$ python3 -q
>>> import numpy as np
>>> import numpy.linalg as la
>>> np.set_printoptions(precision=2, suppress=True, linewidth=160)
>>> data = np.maximum(np.array([[5, 4, 1],
...     [4, 3, 2],
...     [2, 2, 0],
...     [1, 4, 5],
...     [5, 2, 5],
...     [0, 0, 3],
...     [0, 1, 5],
...     [0, 1, 5],
...     [2, 5, 2],
...     [3, 0, 5],
...     [3, 3, 5],
...     [0, 2, 2],
...     [4, 0, 2],
...     [2, 1, 0],
...     [3, 3, 1],
...     [5, 0, 4],
...     [3, 0, 5],
...     [5, 1, 2],
...     [5, 4, 0],
...     [2, 2, 2],
...     [0, 4, 3],
...     [5, 5, 2],
...     [1, 4, 3],
...     [3, 1, 2],
...     [0, 3, 2],
...     [4, 4, 1],
...     [1, 0, 1],
...     [2, 4, 1],
...     [3, 2, 1],
...     [1, 4, 0],
...     [1, 4, 5]]) @ np.array([[1, -2, 2, 3], [1, 1, 1, -3], [1, 2, 2, 0]]) + np.array([1, 3, 2, 0]), 0)
>>> print(data)
[[11  0 18  3]
 [10  2 17  3]
 [ 5  1  8  0]
 [11 15 18  0]
 [13  5 24  9]
 [ 4  9  8  0]
 [ 7 14 13  0]
 [ 7 14 13  0]
 [10  8 15  0]
 [ 9  7 18  9]
 [12 10 21  0]
 [ 5  9  8  0]
 [ 7  0 14 12]
 [ 4  0  7  3]
 [ 8  2 13  0]
 [10  1 20 15]
 [ 9  7 18  9]
 [ 9  0 17 12]
 [10  0 16  3]
 [ 7  5 12  0]
 [ 8 13 12  0]
 [13  2 21  0]
 [ 9 11 14  0]
 [ 7  2 13  6]
 [ 6 10  9  0]
 [10  1 16  0]
 [ 3  3  6  3]
 [ 8  5 12  0]
 [ 7  1 12  3]
 [ 6  5  8  0]
 [11 15 18  0]]
>>> # rows 6 and 7 are equal
>>> x = np.array([1, 1, 1, 0])
>>> (data @ x).argmax()
np.int64(3)
>>> data @ (2 * x)
array([58, 58, 28, 88, 84, 42, 68, 68, 66, 68, 86, 44, 42, 22, 46, 62, 68, 52, 52, 48, 66, 72, 68, 44, 50, 54, 24, 50, 40, 38, 88])
>>> np.einsum("ij,j->i", data, x)
array([29, 29, 14, 44, 42, 21, 34, 34, 33, 34, 43, 22, 21, 11, 23, 31, 34, 26, 26, 24, 33, 36, 34, 22, 25, 27, 12, 25, 20, 19, 44])
>>> dist = la.norm(data[:, None] - data[None], axis=-1)
>>> np.unravel_index(dist.round(6).argmax(), dist.shape)
(np.int64(5), np.int64(15))
>>> print(dist[16].round(6).argsort(kind="stable")[:4])
[ 9 16  4 17]
>>> dist.shape
(31, 31)
>>> la.matrix_rank(dist ** 2)
np.int64(6)
>>> np.flatnonzero(dist[16] < dist.mean() / 2)
array([ 9, 16])
>>> feats = np.array([[-1, -7, -2], [-1, -7, -2], [6, 0, 5], [6, 0, 5]])
>>> print(feats)
[[-1 -7 -2]
 [-1 -7 -2]
 [ 6  0  5]
 [ 6  0  5]]
>>> T = np.stack([feats, -3 * feats, feats[::-1]])
>>> la.norm(T, axis=(1, 2))
array([15.17, 45.5 , 15.17])
>>> np.round(feats @ la.pinv(feats) @ feats, 2) + 0
array([[-1., -7., -2.],
       [-1., -7., -2.],
       [ 6.,  0.,  5.],
       [ 6.,  0.,  5.]])
>>> print(np.unique(feats.round(6), axis=0).shape)
(2, 3)
>>> A2 = feats[0, 0] * feats[1:] - np.outer(feats[1:, 0], feats[0])
>>> A2
array([[ 0,  0,  0],
       [ 0, 42,  7],
       [ 0, 42,  7]])
>>> np.flatnonzero(~A2.round(6).any(axis=1))
array([0])
>>> r = la.matrix_rank(feats)
>>> r
np.int64(2)
>>> ns = la.svd(feats)[2][r:].T
>>> print(np.round(feats @ ns, 2) + 0)
[[0.]
 [0.]
 [0.]
 [0.]]
>>> ns.shape
(3, 1)
>>> [int(la.matrix_rank(feats[:i])) for i in range(1, len(feats) + 1)]
[1, 1, 2, 2]
>>> ns @ ns.T
array([[ 0.4 ,  0.08, -0.48],
       [ 0.08,  0.02, -0.1 ],
       [-0.48, -0.1 ,  0.58]])
>>> [int(la.matrix_rank(np.delete(feats, i, axis=0))) for i in range(4)]
[2, 2, 2, 2]
>>> la.matrix_rank(feats.T @ feats), la.matrix_rank(feats @ feats.T)
(np.int64(2), np.int64(2))
>>> A = np.loadtxt("mat.csv", delimiter=",")
>>> A
array([[ -7.99,  -2.89,   0.35,   4.29,  10.12],
       [ -8.04,  -1.99,  -0.29,   2.96,  10.15],
       [ -9.54,  -4.3 ,   1.27,   2.92,   8.23],
       [ -9.07,  -3.05,   1.1 ,   2.45,   7.98],
       [-10.05,  -2.26,  -0.04,   3.31,   9.16],
       [-10.57,  -2.47,  -0.68,   3.09,   7.79],
       [ -9.44,  -2.15,  -0.15,   2.88,   6.94],
       [ -8.76,  -3.7 ,  -1.21,   0.95,   9.79],
       [ -8.14,  -1.63,   0.92,   4.25,   9.76],
       [-10.49,  -2.22,  -1.34,   4.61,   8.04],
       [ -8.98,  -4.46,  -1.11,   5.54,   6.66],
       [ -8.34,  -2.62,  -0.02,   2.44,  10.32],
       [ -9.54,  -3.47,   1.89,   1.64,   9.15],
       [ -8.76,  -2.04,   1.8 ,   3.11,   8.79],
       [ -9.92,  -1.58,   2.98,   4.72,   7.87],
       [ -8.63,  -2.91,  -0.04,   3.07,  10.46],
       [ -9.01,  -3.43,   0.29,   4.79,   7.9 ],
       [ -9.98,  -1.59,  -1.17,   4.59,   8.32],
       [ -9.8 ,  -2.54,  -0.03,   2.49,  10.1 ],
       [ -8.43,  -3.08,  -1.16,   3.15,  10.51],
       [ -9.22,  -3.66,   0.7 ,   2.67,   7.95],
       [ -7.1 ,  -0.79,  -0.36,   3.59,   9.5 ]])
>>> C2 = A.T @ A
>>> np.round(np.trace(C2), 2), round((A ** 2).sum(), 2)
(np.float64(4071.79), np.float64(4071.79))
>>> (A @ A.T).shape
(22, 22)
>>> print(np.allclose(C2, C2.T))
True
